>>> import numpy as np
>>> import numpy.linalg as la
>>> np.set_printoptions(suppress=True, linewidth=120)
>>> def rnd(a):
...     return np.round(a, 2) + 0
... 
>>> sigma = 10 * 0.5 ** np.arange(3)
>>> q, _ = la.qr(np.array([[1.5, 0.3, 0.2], [-1.5, 0.6, -0.8], [0.8, -0.6, -0.2]]))
>>> rng = np.random.default_rng(489)
>>> E = rng.normal(size=(16, 3)) * sigma @ q
>>> print(rnd(E))
[[  4.    -1.2    3.87]
 [-13.73 -10.06   4.26]
 [  8.51   9.98  -6.11]
 [ 12.82   6.43  -1.06]
 [  1.42   5.11  -2.42]
 [ -2.08  -3.18  -1.67]
 [ -3.     8.94  -2.84]
 [ -1.01 -10.24   2.98]
 [  9.86  14.75  -4.68]
 [ -0.14   5.08  -0.08]
 [ -2.89  12.89  -8.41]
 [  2.91   3.45  -1.88]
 [-10.42 -18.33   7.78]
 [  9.09   1.11  -2.17]
 [  7.92   4.19  -4.29]
 [ -3.06  -0.57   0.28]]
>>> x = np.array([0, -1, 0])
>>> rhs = E @ x
>>> coef, lr = np.zeros(3), 1 / la.norm(E, 2) ** 2
>>> for i in range(300):
...     coef -= lr * E.T @ (E @ coef - rhs)
...     if i % 50 == 0: print(i, round(la.norm(E @ coef - rhs), 2))
... 
0 7.96
50 0.85
100 0.26
150 0.08
200 0.02
250 0.01
>>> rnd(coef)
array([ 0., -1.,  0.])
>>> rnd(la.cond(E))
np.float64(6.54)
>>> x = np.array([-1, 0, 1])
>>> la.norm(E @ x) <= la.norm(E, 2) * la.norm(x) + 1e-9
np.True_
>>> (E @ x).argmax()
np.int64(12)
>>> Z = E[[6, 15]].astype(float)
>>> for _ in range(3):
...     labels = la.norm(E[:, None] - Z, axis=-1).argmin(axis=1)
...     Z = np.array([E[labels == j].mean(axis=0) for j in range(2)])
... 
>>> labels
array([1, 1, 0, 0, 0, 1, 0, 1, 0, 0, 0, 0, 1, 0, 0, 1])
>>> np.bincount(labels)
array([10,  6])
>>> np.abs(Z[1] - Z[0]).argmax()
np.int64(1)
>>> Xs = E - E.mean(axis=0)
>>> Uu, sigma, Vh = la.svd(Xs, full_matrices=False)
>>> la.matrix_rank(Xs)
np.int64(3)
>>> (np.sign(Uu[:, 0]) == np.sign(Uu[0, 0])).astype(int)
array([1, 1, 0, 0, 0, 1, 0, 1, 0, 0, 0, 0, 1, 0, 0, 1])
>>> rnd(sigma ** 2 / (sigma ** 2).sum())
array([0.81, 0.17, 0.02])
>>> print(np.abs(Vh[0]).argmax())
1
>>> rnd(np.abs(Vh[-1]))
array([0.04, 0.42, 0.91])
>>> rnd(Vh[0] * np.sign(Vh[0, np.abs(Vh[0]).argmax()]))
array([ 0.54,  0.77, -0.33])
>>> print(rnd(sigma))
[42.83 19.54  6.63]
>>> Xs = E - E.mean(axis=0)
>>> V = la.svd(Xs)[2][:2]
>>> out = Xs - Xs @ V.T @ V
>>> rnd(out.std(axis=0))
array([0.07, 0.69, 1.51])
>>> rnd(np.cov(Xs @ V.T, rowvar=False))
array([[122.29,   0.  ],
       [  0.  ,  25.46]])
>>> rnd(la.norm(out) / la.norm(Xs))
np.float64(0.14)
>>> print(la.norm(out, axis=1).round(6).argmax())
0
>>> K = np.array([[2, -3, -1], [-2, 2, -1], [-1, 1, -3]])
>>> K[-1] = K[0] + -3 * K[1]
>>> print(K)
[[ 2 -3 -1]
 [-2  2 -1]
 [ 8 -9  2]]
>>> hat = np.triu(np.array([[2, 0, 0], [3, 0, 1], [2, 1, 2]]), 1) + np.eye(3)
>>> out = hat @ K @ la.inv(hat)
>>> out
array([[ 2., -3.,  2.],
       [ 6., -7.,  8.],
       [ 8., -9., 11.]])
>>> rnd(np.poly(out))
array([ 1., -6.,  5.,  0.])
